$ python -q
>>> import numpy as np
>>> np.set_printoptions(suppress=True, linewidth=120)
>>> F = np.load("arr.npy")
>>> F
array([[ 10,   6,   6],
       [ -9,  -2,  -1],
       [ -1,   5, -27]])
>>> A2 = F[0, 0] * F[1:] - np.outer(F[1:, 0], F[0])
>>> A2
array([[   0,   34,   44],
       [   0,   56, -264]])
>>> np.flatnonzero(~A2.round(6).any(axis=1))
array([], dtype=int64)
>>> np.linalg.matrix_rank(A2), np.linalg.matrix_rank(F)
(np.int64(2), np.int64(3))
>>> np.round(np.sort(np.abs(np.linalg.eigvals(F))), 2)
array([ 6.52,  6.52, 26.93])
>>> np.round(np.linalg.det(F), 2)
np.float64(-1144.0)
>>> np.allclose(F @ F.T, F.T @ F)
False
>>> F @ F
array([[  40,   78, -108],
       [ -71,  -55,  -25],
       [ -28, -151,  718]])
>>> np.linalg.matrix_power(F, 3)
array([[  -194,   -456,   3078],
       [  -190,   -441,    304],
       [   361,   3724, -19403]])
>>> (F - F.T) / 2
array([[ 0. ,  7.5,  3.5],
       [-7.5,  0. , -3. ],
       [-3.5,  3. ,  0. ]])
>>> np.trace(F)
np.int64(-19)
>>> def softmax(z):
...     e = np.exp(z - z.max(axis=-1, keepdims=True))
...     return e / e.sum(axis=-1, keepdims=True)
... 
>>> np.round(softmax(F[2] + 3), 2) + 0
array([0., 1., 0.])
>>> np.round(softmax(F[2]), 2) + 0
array([0., 1., 0.])
>>> np.round(softmax(F).sum(axis=1), 2)
array([1., 1., 1.])
>>> att = F @ F.T / np.sqrt(3)
>>> np.round(softmax(att + np.triu(np.full(att.shape, -np.inf), 1)), 2) + 0
array([[1., 0., 0.],
       [0., 1., 0.],
       [0., 0., 1.]])
>>> m1 = np.load("test12.npy")
>>> m1
array([[-0.92, -0.47,  0.29],
       [ 0.4 ,  0.31,  1.4 ],
       [ 0.95,  1.37,  2.84],
       [ 0.15,  0.33, -0.55],
       [ 0.66,  1.23,  1.82],
       [-1.69, -0.73, -0.88],
       [-0.58, -0.3 ,  0.34],
       [ 0.86,  1.46,  2.94],
       [-0.96, -1.44, -0.87],
       [ 0.6 ,  0.84,  1.8 ],
       [-0.03, -0.14,  1.03],
       [ 0.57, -0.2 ,  0.03],
       [ 0.59,  0.99,  2.28],
       [ 0.35,  0.69,  1.2 ],
       [-0.75, -0.12, -1.01],
       [ 0.84,  0.9 ,  1.36],
       [-0.08, -0.17,  0.6 ],
       [-0.77, -1.35, -1.04],
       [-0.5 , -0.51,  0.39],
       [ 1.59,  1.04,  2.58],
       [ 0.75,  1.33,  2.08]])
>>> D = np.linalg.norm(m1[:, None] - m1[None], axis=-1)
>>> D.shape
(21, 21)
>>> D[1].round(6).argsort(kind="stable")[:4]
array([ 1, 13,  9, 10])
>>> np.unravel_index(D.round(6).argmax(), D.shape)
(np.int64(7), np.int64(17))
>>> (D + 1e9 * np.eye(21)).round(6).argmin(axis=1)
array([ 6, 13,  7, 11, 20,  8, 18,  2, 17,  4, 16, 16, 20,  1,  3,  9, 10,  8,  6,  2,  4])
